$ python -q
>>> import numpy as np
>>> from numpy import linalg as LA
>>> np.set_printoptions(precision=2, suppress=True, linewidth=200, floatmode="fixed")
>>> def rnd(a):
...     return np.round(a, 2) + 0
... 
>>> X = np.loadtxt("data.csv", delimiter=",")
>>> rnd(X)
array([[0.50, 0.00, 0.00, 0.00, 0.50],
       [0.33, 0.33, 0.00, 0.00, 0.33],
       [0.00, 0.00, 1.00, 0.00, 0.00],
       [0.00, 0.00, 0.00, 1.00, 0.00],
       [0.50, 0.00, 0.00, 0.00, 0.50]])
>>> rk = LA.matrix_rank(X)
>>> rk
np.int64(4)
>>> N = LA.svd(X)[2][rk:].T
>>> [int(LA.matrix_rank(X[:, :j + 1])) for j in range(5)]
[1, 2, 3, 4, 4]
>>> rnd(N @ N.T)
array([[ 0.50,  0.00,  0.00,  0.00, -0.50],
       [ 0.00,  0.00,  0.00,  0.00,  0.00],
       [ 0.00,  0.00,  0.00,  0.00,  0.00],
       [ 0.00,  0.00,  0.00,  0.00,  0.00],
       [-0.50,  0.00,  0.00,  0.00,  0.50]])
>>> rnd(X @ N)
array([[0.00],
       [0.00],
       [0.00],
       [0.00],
       [0.00]])
>>> LA.matrix_rank(X.T @ X), LA.matrix_rank(X @ X.T)
(np.int64(4), np.int64(4))
>>> J = np.loadtxt("layer11.csv", delimiter=",")
>>> J
array([[-2.70,  0.00, -1.00, -3.00,  1.00,  3.00, -1.00, -3.00,  0.00],
       [ 2.00,  3.30,  2.00,  0.00, -2.00, -2.00,  1.00, -3.00,  2.00],
       [-2.00,  1.00, -1.70, -2.00,  2.00,  0.00,  1.00, -2.00,  2.00],
       [-1.00, -1.00, -1.00,  0.30,  2.00,  2.00,  2.00,  1.00,  2.00],
       [ 0.00, -3.00,  0.00, -3.00,  1.30,  0.00,  2.00,  2.00,  0.00],
       [-3.00, -1.00, -2.00, -2.00, -1.00,  3.30,  1.00,  2.00,  1.00],
       [ 0.00, -1.00, -2.00,  2.00, -3.00,  3.00, -2.70, -3.00, -1.00],
       [ 2.00,  0.00,  0.00,  3.00,  2.00, -2.00,  0.00,  0.30,  0.00],
       [-3.00,  0.00, -1.00, -3.00,  1.00,  3.00, -1.00, -3.00,  0.30]])
>>> rng = np.random.default_rng(18)
>>> idx = rng.permutation(9)
>>> other = J[:, idx] * rng.choice([-1, 1], 9)
>>> other
array([[-1.00, -3.00,  1.00, -2.70,  3.00, -1.00,  0.00,  0.00,  3.00],
       [ 2.00, -3.00, -2.00,  2.00, -2.00,  1.00,  3.30,  2.00, -0.00],
       [-1.70, -2.00,  2.00, -2.00,  0.00,  1.00,  1.00,  2.00,  2.00],
       [-1.00,  1.00,  2.00, -1.00,  2.00,  2.00, -1.00,  2.00, -0.30],
       [ 0.00,  2.00,  1.30,  0.00,  0.00,  2.00, -3.00,  0.00,  3.00],
       [-2.00,  2.00, -1.00, -3.00,  3.30,  1.00, -1.00,  1.00,  2.00],
       [-2.00, -3.00, -3.00,  0.00,  3.00, -2.70, -1.00, -1.00, -2.00],
       [ 0.00,  0.30,  2.00,  2.00, -2.00,  0.00,  0.00,  0.00, -3.00],
       [-1.00, -3.00,  1.00, -3.00,  3.00, -1.00,  0.00,  0.30,  3.00]])
>>> U, _, VT = LA.svd(J.T @ other)
>>> rnd(U @ VT)
array([[ 0.00,  0.00,  0.00,  1.00,  0.00,  0.00,  0.00,  0.00,  0.00],
       [ 0.00,  0.00,  0.00,  0.00,  0.00,  0.00,  1.00,  0.00,  0.00],
       [ 1.00,  0.00,  0.00,  0.00,  0.00,  0.00,  0.00,  0.00,  0.00],
       [ 0.00,  0.00,  0.00,  0.00,  0.00,  0.00,  0.00,  0.00, -1.00],
       [ 0.00,  0.00,  1.00,  0.00,  0.00,  0.00,  0.00,  0.00,  0.00],
       [ 0.00,  0.00,  0.00,  0.00,  1.00,  0.00,  0.00,  0.00,  0.00],
       [ 0.00,  0.00,  0.00,  0.00,  0.00,  1.00,  0.00,  0.00,  0.00],
       [ 0.00,  1.00,  0.00,  0.00,  0.00,  0.00,  0.00,  0.00,  0.00],
       [ 0.00,  0.00,  0.00,  0.00,  0.00,  0.00,  0.00,  1.00,  0.00]])
>>> rnd(LA.norm(J[4] - J[2]))
np.float64(6.74)
>>> LA.norm(J, axis=1).argmax()
np.int64(6)
>>> rnd(LA.norm(J, axis=0))
array([6.19, 4.89, 4.23, 6.93, 5.45, 7.06, 4.50, 7.01, 3.75])
>>> rnd(LA.norm(J, axis=1))
array([6.11, 6.39, 4.99, 4.48, 5.26, 5.99, 6.66, 4.59, 6.25])
>>> rnd(LA.norm(J) ** 2 / LA.norm(J, 2) ** 2)
np.float64(2.31)
>>> rnd(LA.norm(J, 1)), rnd(LA.norm(J, np.inf))
(np.float64(19.3), np.float64(17.7))
>>> other = LA.inv(J)
>>> rnd(J @ other)
array([[1.00, 0.00, 0.00, 0.00, 0.00, 0.00, 0.00, 0.00, 0.00],
       [0.00, 1.00, 0.00, 0.00, 0.00, 0.00, 0.00, 0.00, 0.00],
       [0.00, 0.00, 1.00, 0.00, 0.00, 0.00, 0.00, 0.00, 0.00],
       [0.00, 0.00, 0.00, 1.00, 0.00, 0.00, 0.00, 0.00, 0.00],
       [0.00, 0.00, 0.00, 0.00, 1.00, 0.00, 0.00, 0.00, 0.00],
       [0.00, 0.00, 0.00, 0.00, 0.00, 1.00, 0.00, 0.00, 0.00],
       [0.00, 0.00, 0.00, 0.00, 0.00, 0.00, 1.00, 0.00, 0.00],
       [0.00, 0.00, 0.00, 0.00, 0.00, 0.00, 0.00, 1.00, 0.00],
       [0.00, 0.00, 0.00, 0.00, 0.00, 0.00, 0.00, 0.00, 1.00]])
>>> rnd(np.trace(J))
np.float64(1.7)
>>> rnd(LA.det(J))
np.float64(-1573.75)
>>> (J - J.T) / 2
array([[ 0.00, -1.00,  0.50, -1.00,  0.50,  3.00, -0.50, -2.50,  1.50],
       [ 1.00,  0.00,  0.50,  0.50,  0.50, -0.50,  1.00, -1.50,  1.00],
       [-0.50, -0.50,  0.00, -0.50,  1.00,  1.00,  1.50, -1.00,  1.50],
       [ 1.00, -0.50,  0.50,  0.00,  2.50,  2.00,  0.00, -1.00,  2.50],
       [-0.50, -0.50, -1.00, -2.50,  0.00,  0.50,  2.50,  0.00, -0.50],
       [-3.00,  0.50, -1.00, -2.00, -0.50,  0.00, -1.00,  2.00, -1.00],
       [ 0.50, -1.00, -1.50,  0.00, -2.50,  1.00,  0.00, -1.50,  0.00],
       [ 2.50,  1.50,  1.00,  1.00,  0.00, -2.00,  1.50,  0.00,  1.50],
       [-1.50, -1.00, -1.50, -2.50,  0.50,  1.00,  0.00, -1.50,  0.00]])
>>> U, s, VT = LA.svd(J, full_matrices=False)
>>> np.allclose(U * s @ VT, J)
True
>>> rnd(U.T @ U)
array([[1.00, 0.00, 0.00, 0.00, 0.00, 0.00, 0.00, 0.00, 0.00],
       [0.00, 1.00, 0.00, 0.00, 0.00, 0.00, 0.00, 0.00, 0.00],
       [0.00, 0.00, 1.00, 0.00, 0.00, 0.00, 0.00, 0.00, 0.00],
       [0.00, 0.00, 0.00, 1.00, 0.00, 0.00, 0.00, 0.00, 0.00],
       [0.00, 0.00, 0.00, 0.00, 1.00, 0.00, 0.00, 0.00, 0.00],
       [0.00, 0.00, 0.00, 0.00, 0.00, 1.00, 0.00, 0.00, 0.00],
       [0.00, 0.00, 0.00, 0.00, 0.00, 0.00, 1.00, 0.00, 0.00],
       [0.00, 0.00, 0.00, 0.00, 0.00, 0.00, 0.00, 1.00, 0.00],
       [0.00, 0.00, 0.00, 0.00, 0.00, 0.00, 0.00, 0.00, 1.00]])
>>> rnd(U.T @ J @ VT.T)
array([[11.24,  0.00,  0.00,  0.00,  0.00,  0.00,  0.00,  0.00,  0.00],
       [ 0.00,  8.43,  0.00,  0.00,  0.00,  0.00,  0.00,  0.00,  0.00],
       [ 0.00,  0.00,  6.88,  0.00,  0.00,  0.00,  0.00,  0.00,  0.00],
       [ 0.00,  0.00,  0.00,  4.52,  0.00,  0.00,  0.00,  0.00,  0.00],
       [ 0.00,  0.00,  0.00,  0.00,  4.04,  0.00,  0.00,  0.00,  0.00],
       [ 0.00,  0.00,  0.00,  0.00,  0.00,  2.58,  0.00,  0.00,  0.00],
       [ 0.00,  0.00,  0.00,  0.00,  0.00,  0.00,  1.74,  0.00,  0.00],
       [ 0.00,  0.00,  0.00,  0.00,  0.00,  0.00,  0.00,  0.24,  0.00],
       [ 0.00,  0.00,  0.00,  0.00,  0.00,  0.00,  0.00,  0.00,  0.12]])
>>> rnd(np.abs(VT[0]))
array([0.53, 0.16, 0.30, 0.48, 0.10, 0.57, 0.03, 0.18, 0.07])
>>> rnd(VT @ VT.T)
array([[1.00, 0.00, 0.00, 0.00, 0.00, 0.00, 0.00, 0.00, 0.00],
       [0.00, 1.00, 0.00, 0.00, 0.00, 0.00, 0.00, 0.00, 0.00],
       [0.00, 0.00, 1.00, 0.00, 0.00, 0.00, 0.00, 0.00, 0.00],
       [0.00, 0.00, 0.00, 1.00, 0.00, 0.00, 0.00, 0.00, 0.00],
       [0.00, 0.00, 0.00, 0.00, 1.00, 0.00, 0.00, 0.00, 0.00],
       [0.00, 0.00, 0.00, 0.00, 0.00, 1.00, 0.00, 0.00, 0.00],
       [0.00, 0.00, 0.00, 0.00, 0.00, 0.00, 1.00, 0.00, 0.00],
       [0.00, 0.00, 0.00, 0.00, 0.00, 0.00, 0.00, 1.00, 0.00],
       [0.00, 0.00, 0.00, 0.00, 0.00, 0.00, 0.00, 0.00, 1.00]])
